$ python -q
>>> import numpy as np
>>> np.set_printoptions(suppress=True, linewidth=120)
>>> def tidy(a):
...     return np.round(a, 2) + 0
... 
>>> X = np.loadtxt("out4.csv", delimiter=",")
>>> tidy(X)
array([[0.1 , 0.1 , 0.23, 0.16],
       [0.1 , 0.1 , 0.23, 0.16],
       [0.23, 0.23, 0.53, 0.38],
       [0.16, 0.16, 0.38, 0.27]])
>>> Uu, sigma, VT = np.linalg.svd(X)
>>> vecs = VT[:(sigma > 1e-8).sum()]
>>> rng = np.random.default_rng(949)
>>> vec = X[0] + -2 * X[1] + rng.integers(2) * np.eye(4)[2]
>>> print(tidy(vec))
[-0.1  -0.1  -0.23 -0.16]
>>> print(tidy(np.diag(vecs.T @ vecs)))
[0.1  0.1  0.53 0.27]
>>> print(tidy(np.linalg.norm(vec - vecs.T @ vecs @ vec)))
0.0
>>> np.linalg.matrix_rank(np.vstack([X, vec]))
np.int64(1)
>>> np.allclose(vecs.T @ vecs @ vec, vec)
True
>>> np.allclose(X[:-1].T @ np.linalg.lstsq(X[:-1].T, X[-1])[0], X[-1])
True
>>> np.abs(np.diag(np.linalg.qr(X)[1])) > 1e-9
array([ True, False, False, False])
>>> print(np.unique(X.round(6), axis=0).shape)
(3, 4)
>>> print(np.linalg.lstsq(X[:-1].T, X[-1])[2])
1
>>> tidy(np.trace(np.linalg.pinv(X) @ X))
np.float64(1.0)
>>> print(tidy(np.linalg.norm(X, 2) / np.linalg.norm(X)))
1.0
>>> [round(float(x), 2) for x in np.linalg.svd(X, compute_uv=False)[:3]]
[1.0, 0.0, 0.0]
>>> print(np.argsort(-np.linalg.norm(X, axis=0).round(6), kind="stable")[:3])
[2 3 0]
>>> print(np.linalg.cond(X) > 100)
True
>>> ev, vecs = np.linalg.eigh(X)
>>> vec = np.array([4, 0, 2, -4])
>>> tidy(vecs * np.maximum(ev, 0) @ vecs.T)
array([[0.1 , 0.1 , 0.23, 0.16],
       [0.1 , 0.1 , 0.23, 0.16],
       [0.23, 0.23, 0.53, 0.38],
       [0.16, 0.16, 0.38, 0.27]])
>>> (np.sign(vecs[:, -1].round(6)) == np.sign(vecs[0, -1].round(6))).astype(int)
array([1, 1, 1, 1])
>>> tidy(vec @ X @ vec / (vec @ vec)), tidy(ev[0]), tidy(ev[-1])
(np.float64(0.01), np.float64(0.0), np.float64(1.0))
>>> tidy(vecs * np.abs(ev) @ vecs.T)
array([[0.1 , 0.1 , 0.23, 0.16],
       [0.1 , 0.1 , 0.23, 0.16],
       [0.23, 0.23, 0.53, 0.38],
       [0.16, 0.16, 0.38, 0.27]])
>>> tidy(np.linalg.eigvalsh(X[1:, 1:]))
array([0. , 0. , 0.9])
>>> W0 = np.array([[-5.0, -3.0, 0.0], [0.0, 3.0, 7.0], [0.0, 5.0, 3.0]])
>>> r0, r1 = W0[1], W0[2]
>>> r0 @ r1
np.float64(36.0)
>>> pr = (r0 @ r1) / (r0 @ r0) * r0
>>> tidy(r1 - pr)
array([ 0.  ,  3.14, -1.34])
>>> np.linalg.matrix_rank(np.outer(r0, r1))
np.int64(1)
>>> tidy(np.linalg.norm(r0 + r1) ** 2 + np.linalg.norm(r0 - r1) ** 2)
np.float64(184.0)
>>> print(tidy((r1 - pr) @ r0))
0.0
>>> np.linalg.rank(W0)
Traceback (most recent call last):
  File "<python-input-38>", line 1, in <module>
    np.linalg.rank(W0)
    ^^^^^^^^^^^^^^
AttributeError: module 'numpy.linalg' has no attribute 'rank'
>>> np.linalg.matrix_rank(W0)
np.int64(3)
>>> np.zeros(3, 3)
Traceback (most recent call last):
  File "<python-input-40>", line 1, in <module>
    np.zeros(3, 3)
    ~~~~~~~~^^^^^^
TypeError: Cannot interpret '3' as a data type
>>> W0 - W0[0]
array([[0., 0., 0.],
       [5., 6., 7.],
       [5., 8., 3.]])
>>> W0.sum(axis=1)
array([-8., 10.,  8.])
>>> W0.shape
(3, 3)
>>> vec = np.array([0, 2, 1, 3])
>>> tidy(X @ X @ vec)
array([0.91, 0.91, 2.13, 1.52])
>>> print(tidy((vec - X @ vec) @ (X @ vec)))
0.0
>>> tidy(np.linalg.eigvalsh(2 * X - np.eye(4)))
array([-1., -1., -1.,  1.])
>>> vec = np.array([-4, 3, -1])
>>> y = W0 @ vec
>>> y
array([11.,  2., 12.])
>>> tidy(np.linalg.solve(W0, y + W0[:, 2]))
array([-4.,  3.,  0.])
>>> tidy(np.linalg.solve(W0.T, W0[0]))
array([1., 0., 0.])
>>> tidy(np.linalg.solve(W0, W0[:, 1]))
array([0., 1., 0.])
>>> vec = np.array([5, 6, 1])
>>> y = W0 @ vec
>>> c, lr = np.zeros(3), 1 / np.linalg.norm(W0, 2) ** 2
>>> for i in range(30):
...     c -= lr * W0.T @ (W0 @ c - y)
...     if i % 5 == 0: print(i, round(np.linalg.norm(W0 @ c - y), 2))
... 
0 20.74
5 2.79
10 1.07
15 0.73
20 0.51
25 0.36
>>> tidy(np.linalg.cond(W0))
np.float64(3.81)
>>> K = np.load("dump.npy")
>>> K
array([[-4.23,  6.84,  0.61],
       [-3.17,  4.99,  0.16],
       [-2.75,  4.26,  0.07],
       [-1.26,  1.79,  0.05],
       [-1.05,  1.47,  0.08],
       [-0.9 ,  1.22,  0.11],
       [-0.86,  1.17,  0.11],
       [-0.75,  1.  ,  0.13],
       [ 0.24,  0.09, -1.44],
       [ 0.09,  0.71, -3.22],
       [-0.71,  2.9 , -9.1 ]])
>>> theta = np.radians(120)
>>> Rm = np.eye(3)
>>> Rm[1, 1] = Rm[0, 0] = np.cos(theta)
>>> Rm[1, 0], Rm[0, 1] = -np.sin(theta), np.sin(theta)
>>> tidy(Rm)
array([[-0.5 ,  0.87,  0.  ],
       [-0.87, -0.5 ,  0.  ],
       [ 0.  ,  0.  ,  1.  ]])
>>> A2 = K @ Rm.T
>>> tidy(np.linalg.det(Rm)), tidy(np.trace(Rm))
(np.float64(1.0), np.float64(0.0))
>>> np.allclose(np.linalg.norm(K, axis=1), np.linalg.norm(A2, axis=1))
True
>>> print(tidy(np.linalg.svd(K, compute_uv=False)), tidy(np.linalg.svd(A2, compute_uv=False)))
[12.45  9.46  0.3 ] [12.45  9.46  0.3 ]
>>> tidy(np.abs(A2 - K).max(axis=0))
array([12.27,  6.6 ,  0.  ])
